% ipython --no-banner

In [1]: import numpy as np

In [2]: np.set_printoptions(precision=3, suppress=True, linewidth=140, legacy="1.25")

In [3]: def rnd(a):
   ...:     return np.round(a, 3) + 0
   ...: 

In [4]: arr = np.load("a.npy")

In [5]: print(arr)
[[ 4 -3 -9 -4]
 [-3 -2 10  0]
 [-9 10 10 -5]
 [-4  0 -5  2]]

In [6]: ev, vecs = np.linalg.eig(arr)

In [7]: rnd(np.sort(np.linalg.eigvals(arr @ arr)))
Out[7]: array([ 13.364,  37.897,  91.344, 443.395])

In [8]: ev, vecs = np.linalg.eigh(arr)

In [9]: x0 = np.array([5, -1, 3, -2])

In [10]: rnd(np.linalg.eigvalsh(arr[1:, 1:]))
Out[10]: array([-8.3  ,  1.351, 16.949])

In [11]: rnd(x0 @ arr @ x0 / (x0 @ x0)), rnd(ev[0]), rnd(ev[-1])
Out[11]: (0.923, -9.557, 21.057)

In [12]: rnd(vecs * np.abs(ev) @ vecs.T)
Out[12]: 
array([[ 8.895, -4.467, -4.757,  0.534],
       [-4.467,  8.77 ,  3.341, -2.231],
       [-4.757,  3.341, 16.487, -0.615],
       [ 0.534, -2.231, -0.615,  6.274]])

In [13]: U, sigma, Vh = np.linalg.svd(arr, full_matrices=False)

In [14]: rnd(np.cumsum(sigma ** 2) / np.sum(sigma ** 2))
Out[14]: array([0.757, 0.913, 0.977, 1.   ])

In [15]: print(rnd(U.T @ arr @ Vh.T))
[[21.057  0.     0.     0.   ]
 [ 0.     9.557  0.     0.   ]
 [ 0.     0.     6.156  0.   ]
 [ 0.     0.     0.     3.656]]

In [16]: rnd(U.T @ U)
Out[16]: 
array([[1., 0., 0., 0.],
       [0., 1., 0., 0.],
       [0., 0., 1., 0.],
       [0., 0., 0., 1.]])

In [17]: m1 = np.load("sample17.npy")

In [18]: print(m1)
[[2 1 3 2]
 [1 2 1 3]
 [3 1 2 1]
 [2 3 1 2]]

In [19]: # equal to its transpose

In [20]: ev, vecs = np.linalg.eigh(m1)

In [21]: np.abs(vecs[:, -1]).round(6).argmax()
Out[21]: 0

In [22]: rnd(np.linalg.eigvalsh(m1 + 2 * np.eye(4)))
Out[22]: array([0.438, 1.469, 4.562, 9.531])

In [23]: print(rnd(np.abs(vecs[:, -1])))
[0.53  0.468 0.468 0.53 ]

In [24]: rnd(np.linalg.eigvalsh(m1 @ m1))
Out[24]: array([ 0.282,  2.438,  6.562, 56.718])

In [25]: rnd(ev)
Out[25]: array([-1.562, -0.531,  2.562,  7.531])

In [26]: np.unique(ev.round(6) + 0, return_counts=True)[1]
Out[26]: array([1, 1, 1, 1])
